$ python -q
>>> import numpy as np
>>> np.set_printoptions(precision=2, suppress=True, linewidth=160, legacy="1.25")
>>> W0 = np.load("w.npy")
>>> W0
array([[ 7.,  6.,  0.,  6.,  9.,  0.],
       [ 6.,  2.,  0.,  4.,  6.,  0.],
       [ 0.,  0., -2.,  0.,  0.,  0.],
       [ 6.,  4.,  0.,  2.,  6.,  0.],
       [ 9.,  6.,  0.,  6.,  7.,  0.],
       [ 0.,  0.,  0.,  0.,  0., -2.]])
>>> left, s, Vh = np.linalg.svd(W0)
>>> np.argmax(s[:-1] / (s[1:] + 1e-6)) + 1
1
>>> Y = left[:, :1] @ np.diag(s[:1]) @ Vh[:1]
>>> np.linalg.matrix_rank(W0, rtol=0.05)
6
>>> np.abs(W0 - Y).max()
2.0
>>> round(float(np.linalg.norm(W0 - Y) / np.linalg.norm(W0)), 2)
0.18
>>> np.linalg.matrix_rank(Y)
1
>>> def softmax(z):
...     e = np.exp(z - z.max(axis=-1, keepdims=True))
...     return e / e.sum(axis=-1, keepdims=True)
... 
>>> softmax(W0).sum(axis=1)
array([1., 1., 1., 1., 1., 1.])
>>> np.round(softmax(10 * W0[4]), 2) + 0
array([1., 0., 0., 0., 0., 0.])
>>> scores = W0 @ W0.T / np.sqrt(6)
>>> np.round(softmax(scores), 2) + 0
array([[0.84, 0.  , 0.  , 0.  , 0.16, 0.  ],
       [0.5 , 0.  , 0.  , 0.  , 0.5 , 0.  ],
       [0.1 , 0.1 , 0.51, 0.1 , 0.1 , 0.1 ],
       [0.5 , 0.  , 0.  , 0.  , 0.5 , 0.  ],
       [0.16, 0.  , 0.  , 0.  , 0.84, 0.  ],
       [0.1 , 0.1 , 0.1 , 0.1 , 0.1 , 0.51]])
>>> softmax(scores).round(6).argmax(axis=1)
array([0, 0, 2, 0, 4, 5])
>>> np.round(softmax(scores)[4] @ W0, 2) + 0
array([8.67, 6.  , 0.  , 6.  , 7.33, 0.  ])
